In [1]: import numpy as np

In [2]: import numpy.linalg as la

In [3]: np.set_printoptions(suppress=True, linewidth=200)

In [4]: def tidy(a):
   ...:     return np.round(a, 1) + 0
   ...: 

In [5]: out = np.array([[2]])

In [6]: W2 = np.array([[1, 1, 1], [-1, -2, 0], [-1, -2, 0]])

In [7]: K = np.block([[out, np.zeros((1, 3))], [np.zeros((3, 1)), W2]])

In [8]: print(K)
[[ 2.  0.  0.  0.]
 [ 0.  1.  1.  1.]
 [ 0. -1. -2.  0.]
 [ 0. -1. -2.  0.]]

In [9]: gram = K.T @ K

In [10]: print(np.trace(gram), (K ** 2).sum())
17.0 17.0

In [11]: print(gram)
[[4. 0. 0. 0.]
 [0. 3. 5. 1.]
 [0. 5. 9. 1.]
 [0. 1. 1. 1.]]

In [12]: print(np.allclose(gram, gram.T))
True

In [13]: print(tidy(la.eigvalsh(gram)[::-1]))
[12.  4.  1.  0.]

In [14]: print(la.matrix_rank(gram))
3

In [15]: print(tidy(la.svd(K, compute_uv=False) ** 2))
[12.  4.  1.  0.]

In [16]: U, sigma, Vh = la.svd(K)

In [17]: vecs = Vh[:(sigma > 1e-8).sum()]

In [18]: rng = np.random.default_rng(362374)

In [19]: x = K[3] + 2 * K[2] + rng.integers(2) * np.eye(4)[0]

In [20]: print(x)
[ 1. -3. -6.  0.]

In [21]: print(tidy(vecs.T @ vecs))
[[ 1.   0.   0.   0. ]
 [ 0.   0.3  0.3  0.3]
 [ 0.   0.3  0.8 -0.2]
 [ 0.   0.3 -0.2  0.8]]

In [22]: print(tidy(np.diag(vecs.T @ vecs)))
[1.  0.3 0.8 0.8]

In [23]: print(np.allclose(vecs.T @ vecs @ x, x))
True

In [24]: print(tidy(la.det(K)))
0.0

In [25]: print(tidy(np.sort(la.eigvals(K).real)))
[-1.  0.  0.  2.]

In [26]: print(K @ K)
[[ 4.  0.  0.  0.]
 [ 0. -1. -3.  1.]
 [ 0.  1.  3. -1.]
 [ 0.  1.  3. -1.]]

In [27]: print(np.flatnonzero(la.matrix_power((K != 0) + (K.T != 0) + np.eye(4), 4)[3]))
[1 2 3]

In [28]: print((K != 0).astype(int))
[[1 0 0 0]
 [0 1 1 1]
 [0 1 1 0]
 [0 1 1 0]]

In [29]: ang = np.radians(30)

In [30]: R = np.eye(4)

In [31]: R[0, 0] = R[3, 3] = np.cos(ang)

In [32]: R[0, 3], R[3, 0] = -np.sin(ang), np.sin(ang)

In [33]: print(tidy(R))
[[ 0.9  0.   0.  -0.5]
 [ 0.   1.   0.   0. ]
 [ 0.   0.   1.   0. ]
 [ 0.5  0.   0.   0.9]]

In [34]: out = K @ R.T

In [35]: print(np.allclose(K @ K.T, out @ out.T))
True

In [36]: print(np.allclose(la.norm(K, axis=1), la.norm(out, axis=1)))
True

In [37]: U, sigma, Vh = la.svd(K)

In [38]: print(np.argmax(sigma[:-1] / (sigma[1:] + 1e-6)) + 1)
3

In [39]: out = U[:, :3] @ np.diag(sigma[:3]) @ Vh[:3]

In [40]: print(tidy(la.norm(K - out) / la.norm(K)))
0.0

In [41]: print(la.matrix_rank(out))
3

In [42]: print(tidy(np.abs(K - out).max()))
0.0

In [43]: print(tidy(out))
[[ 2.  0.  0.  0.]
 [ 0.  1.  1.  1.]
 [ 0. -1. -2.  0.]
 [ 0. -1. -2.  0.]]

In [44]: print(tidy(la.norm(K - out, 2)), tidy(sigma[3]))
0.0 0.0

In [45]: print(la.matrix_rank(K, rtol=0.05))
3

In [46]: A = np.loadtxt("arr.csv", delimiter=",")

In [47]: print(A)
[[ 0.3 -0.7  1. ]
 [-0.3  0.7 -1. ]
 [-0.5 -0.1 -0.1]
 [ 0.9 -0.8  1. ]
 [-0.1  0.3 -0.8]
 [-0.1  0.1 -0.3]
 [-0.5  0.1 -0.5]
 [-0.5 -0.3  0.6]
 [ 0.5 -0.3  0.8]
 [ 0.8 -0.9  1. ]
 [ 0.9  0.   0.6]
 [ 0.5 -0.8  1. ]
 [ 0.9 -0.8  1. ]
 [ 0.5 -0.6  1. ]
 [ 0.9 -0.1  0.7]
 [ 0.   0.   0. ]
 [-0.6  0.2 -0.8]
 [-0.7  0.6 -1. ]
 [ 0.3  0.8 -1. ]
 [ 0.5  0.2 -0.2]
 [-0.1 -0.2  0.4]
 [-0.7  0.2 -0.8]
 [ 0.9 -0.7  1. ]
 [ 0.5  0.4 -0.7]
 [-0.9  0.6 -1. ]
 [-0.8  0.4 -0.9]
 [-0.8 -0.8  1. ]]

In [48]: # row 12 repeats row 3

In [49]: x = np.array([0, 5, 5])

In [50]: target = A @ x

In [51]: coef, lr = np.zeros(3), 1 / la.norm(A, 2) ** 2

In [52]: for i in range(25):
    ...:     coef -= lr * A.T @ (A @ coef - target)
    ...:     if i % 5 == 0: print(i, round(la.norm(A @ coef - target), 1))
    ...: 
0 4.9
5 4.5
10 4.1
15 3.7
20 3.4

In [53]: print(tidy(coef))
[0.6 1.4 2.5]
